% ipython --no-banner

In [1]: import numpy as np

In [2]: from numpy import linalg as LA

In [3]: np.set_printoptions(precision=2, suppress=True, linewidth=160, sign=" ")

In [4]: F = np.load("m.npy")

In [5]: F
Out[5]: 
array([[ 4,  0,  0],
       [ 0,  2,  0],
       [ 0,  0,  4]])

In [6]: T = np.stack([F, 5 * F, F[::-1]])

In [7]: LA.det(T)
Out[7]: array([  32., 4000.,  -32.])

In [8]: LA.norm(T, axis=(1, 2))
Out[8]: array([  6.,  30.,   6.])

In [9]: LA.matrix_rank(T)
Out[9]: array([ 3,  3,  3])

In [10]: (T @ F.T).shape
Out[10]: (3, 3, 3)

In [11]: q, r_ = LA.qr(F)

In [12]: q.T @ q
Out[12]: 
array([[ 1.,  0.,  0.],
       [ 0.,  1.,  0.],
       [ 0.,  0.,  1.]])

In [13]: q
Out[13]: 
array([[ 1.,  0.,  0.],
       [-0.,  1.,  0.],
       [-0., -0.,  1.]])

In [14]: r_
Out[14]: 
array([[ 4.,  0.,  0.],
       [ 0.,  2.,  0.],
       [ 0.,  0.,  4.]])

In [15]: np.trace(q @ q.T)
Out[15]: np.float64(3.0)

In [16]: np.allclose(r_.T @ r_, F.T @ F)
Out[16]: True

In [17]: q.shape, r_.shape
Out[17]: ((3, 3), (3, 3))

In [18]: LA.svd(F, compute_uv=False)
Out[18]: array([ 4.,  4.,  2.])

In [19]: F[:, 0] @ F[:, 2]
Out[19]: np.int64(0)

In [20]: LA.pinv(F)
Out[20]: 
array([[ 0.25,  0.  ,  0.  ],
       [ 0.  ,  0.5 ,  0.  ],
       [ 0.  ,  0.  ,  0.25]])

In [21]: arr = np.loadtxt("w.csv", delimiter=",")

In [22]: arr
Out[22]: 
array([[  1.,  24.,  17.,   1.,   0.],
       [  0.,  19.,  24.,   0.,  10.],
       [  0.,  37.,  34.,   0.,   2.],
       [  0.,   7.,  22.,  28.,   0.],
       [  0.,   0.,   4.,   0.,   6.],
       [ 15.,  42.,  15.,   0.,   0.],
       [  0.,   0.,   1.,   0.,  24.],
       [  0.,  43.,  18.,   0.,   0.],
       [  0.,   0.,   0.,  24.,   0.],
       [  0.,   0.,   8.,   8.,   0.],
       [ 56.,   0.,   0.,   3.,   3.],
       [  0.,  39.,  23.,   8.,   0.],
       [  0.,   0.,   0.,   0.,  43.],
       [  0.,   0.,   0.,   0.,  30.],
       [  0.,  18.,  10.,   0.,  19.],
       [  8.,  36.,  15.,  11.,   0.],
       [  0.,   0.,   2.,   0.,  31.]])

In [23]: t = np.radians(120)

In [24]: r_ = np.eye(5)

In [25]: r_[2, 2] = r_[4, 4] = np.cos(t)

In [26]: r_[2, 4], r_[4, 2] = -np.sin(t), np.sin(t)

In [27]: r_
Out[27]: 
array([[ 1.  ,  0.  ,  0.  ,  0.  ,  0.  ],
       [ 0.  ,  1.  ,  0.  ,  0.  ,  0.  ],
       [ 0.  ,  0.  , -0.5 ,  0.  , -0.87],
       [ 0.  ,  0.  ,  0.  ,  1.  ,  0.  ],
       [ 0.  ,  0.  ,  0.87,  0.  , -0.5 ]])

In [28]: M2 = arr @ r_.T

In [29]: np.abs(M2 - arr).max(axis=0)
Out[29]: array([  0.  ,   0.  ,  52.73,   0.  ,  64.5 ])

In [30]: np.round(LA.det(r_), 2), np.trace(r_)
Out[30]: (np.float64(1.0), np.float64(2.0))

In [31]: proj = arr @ LA.solve(arr.T @ arr, arr.T)

In [32]: np.round(proj @ arr[:, 1], 2) + 0
Out[32]: array([ 24.,  19.,  37.,   7.,   0.,  42.,   0.,  43.,   0.,   0.,   0.,  39.,   0.,   0.,  18.,  36.,   0.])

In [33]: np.allclose(proj @ proj, proj)
Out[33]: True

In [34]: LA.matrix_rank(np.eye(17) - proj)
Out[34]: np.int64(12)

In [35]: x0 = np.array([2, -1, 0, -2, -2])

In [36]: target = arr @ x0

In [37]: target
Out[37]: array([-24., -39., -41., -63., -12., -12., -48., -43., -48., -16., 100., -55., -86., -60., -56., -42., -62.])

In [38]: np.round(LA.solve(arr.T @ arr, arr.T @ target), 2) + 0
Out[38]: array([ 2., -1.,  0., -2., -2.])

In [39]: rng = np.random.default_rng(500630)

In [40]: target = target + 0.02 * rng.normal(size=17)

In [41]: target
Out[41]: array([-24.03, -39.03, -40.99, -62.96, -12.02, -11.96, -47.99, -43.02, -47.98, -15.99,  99.97, -55.01, -86.01, -60.03, -56.  , -42.01, -62.01])

In [42]: b, *_ = LA.lstsq(arr, target)

In [43]: np.round(arr.T @ (target - arr @ b), 2) + 0
Out[43]: array([ 0.,  0.,  0.,  0.,  0.])

In [44]: b.round(2) + 0
Out[44]: array([ 2., -1.,  0., -2., -2.])

In [45]: b.round()
Out[45]: array([ 2., -1., -0., -2., -2.])
